In [1]: import numpy as np

In [2]: from numpy import linalg as LA

In [3]: np.set_printoptions(precision=3, suppress=True, linewidth=100, sign=" ")

In [4]: def rd(a):
   ...:     return np.round(a, 3) + 0
   ...: 

In [5]: K = np.loadtxt("dump.csv", delimiter=",")

In [6]: K
Out[6]: 
array([[-0.024,  0.301,  0.601, -0.8  ,  0.193, -0.473],
       [ 0.2  ,  0.3  , -1.9  , -1.1  ,  1.   ,  0.4  ],
       [-0.4  , -0.1  ,  0.3  ,  0.9  , -0.6  , -1.1  ],
       [-1.3  ,  0.2  , -1.6  ,  1.7  , -0.8  , -1.8  ],
       [ 0.   ,  0.3  ,  0.6  , -0.8  ,  0.2  , -0.5  ],
       [-0.2  , -0.8  , -0.2  , -1.5  , -0.4  , -0.5  ],
       [-1.4  , -0.5  ,  0.4  ,  0.5  ,  1.1  ,  1.9  ]])

In [7]: vec = np.array([1, 0, 0, -3, 1, 1])

In [8]: target = K @ vec

In [9]: rd(LA.solve(K.T @ K, K.T @ target))
Out[9]: array([ 1.,  0.,  0., -3.,  1.,  1.])

In [10]: rd(target)
Out[10]: array([ 2.096,  4.9  , -4.8  , -9.   ,  2.1  ,  3.4  ,  0.1  ])

In [11]: rng = np.random.default_rng(904222)

In [12]: target = target + 0.3 * rng.normal(size=7)

In [13]: rd(target)
Out[13]: array([ 1.984,  5.147, -4.565, -8.795,  1.483,  3.73 ,  0.49 ])

In [14]: coef, *_ = LA.lstsq(K, target)

In [15]: coef.round()
Out[15]: array([ 1., -1., -0., -3.,  2.,  1.])

In [16]: rd(LA.norm(target - K @ coef))
Out[16]: np.float64(0.376)

In [17]: rd(K.T @ (target - K @ coef))
Out[17]: array([ 0.,  0.,  0.,  0.,  0.,  0.])

In [18]: Y = np.c_[K[:, :4] @ np.array([[1, -3, 0, 0], [1, 2, -2, -3], [-1, 1, 0, 3], [-3, 3, 0, 2]]), np.array([2, 3, 3, -3, -2, 2, 1])]

In [19]: rd(Y)
Out[19]: 
array([[ 2.076, -1.125, -0.602, -0.7  ,  2.   ],
       [ 5.7  , -5.2  , -0.6  , -8.8  ,  3.   ],
       [-3.5  ,  4.   ,  0.2  ,  3.   ,  3.   ],
       [-4.6  ,  7.8  , -0.4  , -2.   , -3.   ],
       [ 2.1  , -1.2  , -0.6  , -0.7  , -2.   ],
       [ 3.7  , -5.7  ,  1.6  , -1.2  ,  2.   ],
       [-3.8  ,  5.1  ,  1.   ,  3.7  ,  1.   ]])

In [20]: LA.matrix_rank(np.c_[K, Y])
Out[20]: np.int64(7)

In [21]: rd(LA.lstsq(K, Y[:, 0])[0])
Out[21]: array([ 1.,  1., -1., -3.,  0.,  0.])

In [22]: rd(LA.norm(Y - K @ LA.lstsq(K, Y)[0], axis=0))
Out[22]: array([ 0.   ,  0.   ,  0.   ,  0.   ,  3.195])

In [23]: LA.matrix_rank(Y)
Out[23]: np.int64(5)

In [24]: rd(LA.norm(Y, 2))
Out[24]: np.float64(17.816)

In [25]: rd(LA.norm(Y[1], 1)), rd(LA.norm(Y[1], np.inf))
Out[25]: (np.float64(23.3), np.float64(8.8))

In [26]: rd(LA.norm(Y, "nuc"))
Out[26]: np.float64(34.585)

In [27]: m1 = np.array([[0, 1, 1, 0], [1, 0, 0, 1], [1, 0, 0, 1], [0, 1, 1, 0]])

In [28]: LA.matrix_power(m1, 4)
Out[28]: 
array([[ 8,  0,  0,  8],
       [ 0,  8,  8,  0],
       [ 0,  8,  8,  0],
       [ 8,  0,  0,  8]])

In [29]: rd(np.abs(LA.eigvals(m1)).max())
Out[29]: np.float64(2.0)

In [30]: np.allclose(m1 @ m1.T, m1.T @ m1)
Out[30]: True

In [31]: np.allclose(m1, m1.T)
Out[31]: True

In [32]: (m1 + m1.T) / 2
Out[32]: 
array([[ 0.,  1.,  1.,  0.],
       [ 1.,  0.,  0.,  1.],
       [ 1.,  0.,  0.,  1.],
       [ 0.,  1.,  1.,  0.]])

In [33]: idx = rng.permutation(4)

In [34]: idx
Out[34]: array([ 2,  1,  3,  0])

In [35]: Y = m1[idx][:, idx]

In [36]: np.trace(Y)
Out[36]: np.int64(0)

In [37]: rd(LA.det(Y)), rd(LA.det(m1[idx]))
Out[37]: (np.float64(0.0), np.float64(0.0))

In [38]: rd(np.sort(np.abs(LA.eigvals(Y))))
Out[38]: array([ 0.,  0.,  2.,  2.])

In [39]: np.allclose(Y, m1)
Out[39]: False

In [40]: Y
Out[40]: 
array([[ 0,  0,  1,  1],
       [ 0,  0,  1,  1],
       [ 1,  1,  0,  0],
       [ 1,  1,  0,  0]])

In [41]: r = LA.matrix_rank(m1)

In [42]: r
Out[42]: np.int64(2)

In [43]: ns = LA.svd(m1)[2][r:].T

In [44]: [int(LA.matrix_rank(m1[:i])) for i in range(1, len(m1) + 1)]
Out[44]: [1, 2, 2, 2]

In [45]: rd(ns @ ns.T)
Out[45]: 
array([[ 0.5,  0. ,  0. , -0.5],
       [ 0. ,  0.5, -0.5,  0. ],
       [ 0. , -0.5,  0.5,  0. ],
       [-0.5,  0. ,  0. ,  0.5]])

In [46]: [int(LA.matrix_rank(m1[:, :j + 1])) for j in range(4)]
Out[46]: [1, 2, 2, 2]

In [47]: rd(m1 @ ns)
Out[47]: 
array([[ 0.,  0.],
       [ 0.,  0.],
       [ 0.,  0.],
       [ 0.,  0.]])

In [48]: ns.shape
Out[48]: (4, 2)

In [49]: LA.matrix_rank(m1.T @ m1), LA.matrix_rank(m1 @ m1.T)
Out[49]: (np.int64(2), np.int64(2))

In [50]: Uu, sv, VT = LA.svd(m1, full_matrices=False)

In [51]: rd(Uu.T @ m1 @ VT.T)
Out[51]: 
array([[ 2.,  0.,  0.,  0.],
       [ 0.,  2.,  0.,  0.],
       [ 0.,  0.,  0.,  0.],
       [ 0.,  0.,  0.,  0.]])

In [52]: rd(Uu.T @ Uu)
Out[52]: 
array([[ 1.,  0.,  0.,  0.],
       [ 0.,  1.,  0.,  0.],
       [ 0.,  0.,  1.,  0.],
       [ 0.,  0.,  0.,  1.]])

In [53]: rd(np.sqrt((sv ** 2).sum())), rd(LA.norm(m1))
Out[53]: (np.float64(2.828), np.float64(2.828))

In [54]: np.cumsum(sv ** 2) / np.sum(sv ** 2)
Out[54]: array([ 0.5,  1. ,  1. ,  1. ])

In [55]: rd(sv)
Out[55]: array([ 2.,  2.,  0.,  0.])

In [56]: data = np.loadtxt("sample15.csv", delimiter=",")

In [57]: rd(data)
Out[57]: 
array([[ 2.319, -0.88 , -0.361, -1.92 ,  0.44 ,  0.681, -2.639],
       [ 1.132,  1.269, -2.737, -1.844,  1.401,  1.868, -0.263],
       [ 1.509,  3.306, -1.981, -2.775,  3.815,  1.491, -1.019],
       [ 0.482,  4.936, -4.035, -2.634,  4.419,  2.518,  1.035],
       [ 4.278, -1.437,  3.556, -3.039,  1.841, -1.278, -6.556],
       [ 3.155,  3.047,  1.31 , -3.786,  5.202, -0.155, -4.31 ],
       [ 2.504,  2.244,  0.008, -3.084,  3.748,  0.496, -3.008],
       [ 0.216,  0.697, -4.567, -1.043, -0.087,  2.784,  1.567],
       [ 1.09 , -0.988, -2.819, -1.064, -0.898,  1.91 , -0.181],
       [ 3.626,  4.564,  2.252, -4.605,  7.19 , -0.626, -5.252],
       [ 1.303,  3.828, -2.394, -2.811,  4.131,  1.697, -0.606],
       [-0.158, -0.802, -5.317, -0.294, -1.96 ,  3.158,  2.317],
       [ 2.932, -4.209,  0.863, -1.218, -2.277,  0.068, -3.863],
       [ 4.298, -1.166,  3.596, -3.143,  2.132, -1.298, -6.596],
       [ 2.385,  1.836, -0.23 , -2.868,  3.22 ,  0.615, -2.77 ],
       [ 2.679,  0.912,  0.358, -2.757,  2.591,  0.321, -3.358],
       [ 1.918,  0.937, -1.163, -2.258,  1.856,  1.082, -1.837],
       [ 1.604, -1.843, -1.793, -1.121, -1.24 ,  1.396, -1.207],
       [ 4.445, -0.451,  3.89 , -3.48 ,  2.994, -1.445, -6.89 ],
       [ 0.593,  1.287, -3.815, -1.491,  0.879,  2.407,  0.815],
       [ 3.601, -3.776,  2.202, -1.809, -1.174, -0.601, -5.202],
       [ 4.259, -1.41 ,  3.518, -3.036,  1.848, -1.259, -6.518],
       [ 2.343, -2.577, -0.314, -1.37 , -1.234,  0.657, -2.686],
       [ 2.152,  1.676, -0.697, -2.66 ,  2.828,  0.848, -2.303]])

In [58]: Uu, sv, VT = LA.svd(data)

In [59]: evecs = VT[:(sv > 1e-8).sum()]

In [60]: vec = data[9] + -1 * data[10] + rng.integers(2) * np.eye(7)[4]

In [61]: rd(vec)
Out[61]: array([ 2.323,  0.736,  4.645, -1.794,  4.058, -2.323, -4.645])

In [62]: np.allclose(evecs.T @ evecs @ vec, vec)
Out[62]: False

In [63]: rd(np.diag(evecs.T @ evecs))
Out[63]: array([ 0.306,  0.531,  0.649,  0.274,  0.49 ,  0.259,  0.491])

In [64]: LA.matrix_rank(np.vstack([data, vec]))
Out[64]: np.int64(4)
